% python3 -q
>>> import numpy as np
>>> from numpy import linalg as LA
>>> np.set_printoptions(precision=2, suppress=True, linewidth=140)
>>> rd = lambda a: np.round(a, 2) + 0
>>> X = np.load("x.npy")
>>> X
array([[-0.3,  1.9, -0.9,  1. ,  0. ,  0. , -0.8,  2.3,  1.2, -0.4,  1.1,  0.4, -0.9, -0.1,  2.4],
       [-0.3, -0.7,  1.5,  0.1,  1.2, -0.3, -1. ,  0.6,  1.5,  0. , -0.9,  1.7,  0.5,  0.3,  9.6],
       [ 0.1, -2.1, -0.5, -0.1, -0.3,  0.5,  1.2, -0.5, -1.5, -1.3,  0.6,  1.1,  1. ,  0.1, -5.7],
       [-1.3,  0.1, -1.7, -2. , -0.3,  0.2,  1.3,  1.5,  1.9, -0.3, -1.5,  0. , -0.2, -0.7, -1.2],
       [ 0. ,  1.2, -0.6,  0.7,  0.2,  0.2,  0.5,  1.3, -0.5, -1.8,  0.7, -0.4,  0. ,  0.2, -3. ],
       [ 0.2, -1. , -0.5,  1. ,  0.7,  1.2,  0.1,  0.5, -0.2, -1.3, -1.2,  0.6,  0.4,  0.7, -4.5],
       [-1.3, -0.6,  0.6,  1.6, -0.2, -0.8, -0.3,  1.8, -0.6,  0.3, -0.9,  1.1,  1.2,  0.6, -0.3],
       [-0.4, -0.4, -0.6, -0.1, -0.1, -1.3,  1. , -0.1,  0. , -0.5, -1.7,  0.3, -1.2, -1.4,  0. ],
       [ 0.2, -0.2,  0.2, -0.4, -0.1,  1.1, -1.8, -0.5, -0.1,  0.7,  1.9,  1.1, -1.3, -0.6,  2.7],
       [-0.4, -2. ,  0.5, -1.3, -0.3, -0.7, -0.7, -0.5,  1.2,  0.2,  1.1, -2.3,  0.1,  0.2, -1.8],
       [ 0.3, -1.1,  0.6,  1.6, -0.6,  0.2,  0.4, -0.5,  0.2,  0. , -1.6, -0.4,  0.9,  0. , -1.5]])
>>> vec = np.array([1, 3, 1, -1, 3, 3, 3, -2, -3, 0, -2, 2, 3, 1, 1])
>>> rd((X * vec).sum(axis=1))
array([ -8.9,   9.6,   1.5,  -5.3,  -1.1,   2.3,  -1.9,  -4.1,  -4.3, -20.4,   0. ])
>>> rd(X @ (2 * vec))
array([-17.8,  19.2,   3. , -10.6,  -2.2,   4.6,  -3.8,  -8.2,  -8.6, -40.8,   0. ])
>>> rd(X @ vec)
array([ -8.9,   9.6,   1.5,  -5.3,  -1.1,   2.3,  -1.9,  -4.1,  -4.3, -20.4,   0. ])
>>> np.sign((X @ vec).round(6))
array([-1.,  1.,  1., -1., -1.,  1., -1., -1., -1., -1.,  0.])
>>> X @ np.eye(15)[9]
array([-0.4,  0. , -1.3, -0.3, -1.8, -1.3,  0.3, -0.5,  0.7,  0.2,  0. ])
>>> t3 = np.stack([X, 4 * X, X[::-1]])
>>> rd(LA.norm(t3, axis=(1, 2)))
array([17.62, 70.48, 17.62])
>>> LA.matrix_rank(t3)
array([11, 11, 11])
>>> (t3 @ X.T).shape
(3, 11, 11)
>>> rd(LA.norm(X, axis=1))
array([ 4.58, 10.21,  6.76,  4.54,  4.18,  5.38,  3.65,  3.17,  4.43,  4.32,  3.29])
>>> rd(LA.norm(X[10], 1)), rd(LA.norm(X[10], np.inf))
(np.float64(9.9), np.float64(1.6))
>>> rd(LA.norm(X, 2))
np.float64(13.81)
>>> LA.norm(X, axis=1).argmax()
np.int64(1)
>>> mat = np.array([[9, 8, 2, 6, 2, -6, 9],
...     [1, 2, 2, 7, 5, -15, 8],
...     [7, 6, 5, 9, 8, -24, 6],
...     [9, 9, 9, 2, 6, -18, 5],
...     [0, 6, 4, 5, 1, -3, 6],
...     [4, 8, 2, 8, 6, -18, 6],
...     [9, 0, 0, 1, 4, -12, 5],
...     [7, 1, 2, 6, 7, -21, 9],
...     [8, 4, 0, 3, 6, -18, 7]])
>>> # rows and columns are dependent
>>> rd(np.trace(LA.pinv(mat) @ mat))
np.float64(6.0)
>>> np.abs(np.diag(LA.qr(mat)[1])) > 1e-9
array([ True,  True,  True,  True,  True, False,  True])
>>> np.allclose(mat[:-1].T @ LA.lstsq(mat[:-1].T, mat[-1])[0], mat[-1])
True
>>> np.unique(mat.round(6), axis=0).shape
(9, 7)
>>> rd(mat @ LA.pinv(mat) @ mat)
array([[  9.,   8.,   2.,   6.,   2.,  -6.,   9.],
       [  1.,   2.,   2.,   7.,   5., -15.,   8.],
       [  7.,   6.,   5.,   9.,   8., -24.,   6.],
       [  9.,   9.,   9.,   2.,   6., -18.,   5.],
       [  0.,   6.,   4.,   5.,   1.,  -3.,   6.],
       [  4.,   8.,   2.,   8.,   6., -18.,   6.],
       [  9.,   0.,   0.,   1.,   4., -12.,   5.],
       [  7.,   1.,   2.,   6.,   7., -21.,   9.],
       [  8.,   4.,   0.,   3.,   6., -18.,   7.]])
>>> Uu, sig, vt = LA.svd(mat)
>>> rd(sig)
array([62.16, 13.18, 10.69,  9.32,  4.75,  3.03,  0.  ])
>>> B = Uu[:, :6] @ np.diag(sig[:6]) @ vt[:6]
>>> rd(LA.norm(mat - B, 2)), rd(sig[6])
(np.float64(0.0), np.float64(0.0))
>>> LA.matrix_rank(B)
np.int64(6)
>>> rd(LA.norm(mat - B) / LA.norm(mat))
np.float64(0.0)
>>> r = LA.matrix_rank(mat)
>>> r
np.int64(6)
>>> N = LA.svd(mat)[2][r:].T
>>> rd(mat @ N)
array([[0.],
       [0.],
       [0.],
       [0.],
       [0.],
       [0.],
       [0.],
       [0.],
       [0.]])
>>> [int(LA.matrix_rank(mat[:i])) for i in range(1, len(mat) + 1)]
[1, 2, 3, 4, 5, 6, 6, 6, 6]
>>> np.allclose(mat @ N, 0)
True
>>> LA.matrix_rank(mat.T @ mat), LA.matrix_rank(mat @ mat.T)
(np.int64(6), np.int64(6))
>>> Uu, sig, vt = LA.svd(mat, full_matrices=False)
>>> rd(Uu.T @ Uu)
array([[1., 0., 0., 0., 0., 0., 0.],
       [0., 1., 0., 0., 0., 0., 0.],
       [0., 0., 1., 0., 0., 0., 0.],
       [0., 0., 0., 1., 0., 0., 0.],
       [0., 0., 0., 0., 1., 0., 0.],
       [0., 0., 0., 0., 0., 1., 0.],
       [0., 0., 0., 0., 0., 0., 1.]])
>>> np.abs(Uu[:, 0]).round(6).argmax()
np.int64(2)
>>> rd(np.sqrt((sig ** 2).sum())), rd(LA.norm(mat))
(np.float64(65.35), np.float64(65.35))
>>> Uu.shape, sig.shape, vt.shape
((9, 7), (7,), (7, 7))
>>> rd(Uu.T @ mat @ vt.T)
array([[62.16,  0.  ,  0.  ,  0.  ,  0.  ,  0.  ,  0.  ],
       [ 0.  , 13.18,  0.  ,  0.  ,  0.  ,  0.  ,  0.  ],
       [ 0.  ,  0.  , 10.69,  0.  ,  0.  ,  0.  ,  0.  ],
       [ 0.  ,  0.  ,  0.  ,  9.32,  0.  ,  0.  ,  0.  ],
       [ 0.  ,  0.  ,  0.  ,  0.  ,  4.75,  0.  ,  0.  ],
       [ 0.  ,  0.  ,  0.  ,  0.  ,  0.  ,  3.03,  0.  ],
       [ 0.  ,  0.  ,  0.  ,  0.  ,  0.  ,  0.  ,  0.  ]])
>>> Uu, sig, vt = LA.svd(mat)
>>> V = vt[:(sig > 1e-8).sum()]
>>> rng = np.random.default_rng(31308)
>>> vec = mat[7] + 4 * mat[4] + rng.integers(2) * np.eye(7)[0]
>>> vec
array([  7.,  25.,  18.,  26.,  11., -33.,  33.])
>>> LA.matrix_rank(np.vstack([mat, vec]))
np.int64(6)
>>> rd(V.T @ V)
array([[ 1. ,  0. ,  0. ,  0. ,  0. ,  0. ,  0. ],
       [ 0. ,  1. ,  0. ,  0. ,  0. ,  0. ,  0. ],
       [ 0. ,  0. ,  1. ,  0. ,  0. ,  0. ,  0. ],
       [ 0. ,  0. ,  0. ,  1. ,  0. ,  0. ,  0. ],
       [ 0. ,  0. ,  0. ,  0. ,  0.1, -0.3,  0. ],
       [ 0. ,  0. ,  0. ,  0. , -0.3,  0.9,  0. ],
       [ 0. ,  0. ,  0. ,  0. ,  0. ,  0. ,  1. ]])
>>> F = np.loadtxt("mat.csv", delimiter=",")
>>> F
array([[0., 0., 0., 0., 0., 1., 0.],
       [0., 0., 0., 0., 2., 0., 0.],
       [0., 3., 0., 0., 0., 0., 0.],
       [0., 0., 0., 0., 0., 0., 3.],
       [0., 0., 0., 0., 0., 0., 0.],
       [0., 0., 1., 0., 0., 0., 0.],
       [0., 0., 0., 1., 0., 0., 0.]])
>>> def softmax(z):
...     e = np.exp(z - z.max(axis=-1, keepdims=True))
...     return e / e.sum(axis=-1, keepdims=True)
... 
>>> rd(softmax(mat).sum(axis=1))
array([1., 1., 1., 1., 1., 1., 1., 1., 1.])
>>> S = mat @ mat.T / np.sqrt(7)
>>> softmax(S).round(6).argmax(axis=1)
array([2, 2, 2, 2, 2, 2, 2, 2, 2])
>>> cov = F.T @ F
>>> np.allclose(cov, cov.T)
True
>>> np.diag(cov)
array([0., 9., 1., 1., 4., 1., 9.])
>>> np.trace(cov), (F ** 2).sum()
(np.float64(25.0), np.float64(25.0))
>>> F.T @ F
array([[0., 0., 0., 0., 0., 0., 0.],
       [0., 9., 0., 0., 0., 0., 0.],
       [0., 0., 1., 0., 0., 0., 0.],
       [0., 0., 0., 1., 0., 0., 0.],
       [0., 0., 0., 0., 4., 0., 0.],
       [0., 0., 0., 0., 0., 1., 0.],
       [0., 0., 0., 0., 0., 0., 9.]])
>>> Uu, sig, vt = LA.svd(F)
>>> sig
array([3., 3., 2., 1., 1., 1., 0.])
>>> B = Uu[:, :6] @ np.diag(sig[:6]) @ vt[:6]
>>> rd(LA.norm(F - B, 2)), sig[6]
(np.float64(0.0), np.float64(0.0))
>>> LA.matrix_rank(B)
np.int64(6)
>>> B = F + rng.integers(-2, 3, (7, 6)) @ rng.integers(-2, 3, (6, 7))
>>> B
array([[ 10.,   4.,  -9.,   1.,   7.,   7.,  -2.],
       [  1.,  -2.,   0.,   0.,   1.,   5.,   4.],
       [  5.,   5.,  -1.,  -1.,   3.,   8.,  -2.],
       [ 12.,   2., -12.,   4.,   8.,   8.,  -1.],
       [  7.,   4.,  -1.,   1.,   1.,   4.,  -2.],
       [  7.,   0.,  -7.,   2.,   4.,   2.,  -4.],
       [ -6.,  -6.,   0.,   5.,  -2.,  -6.,  -4.]])
>>> LA.matrix_rank(B - F, tol=1e-8)
np.int64(6)
>>> rd(LA.svd(B - F, compute_uv=False))
array([32.28, 12.61,  6.4 ,  4.95,  3.21,  1.59,  0.  ])
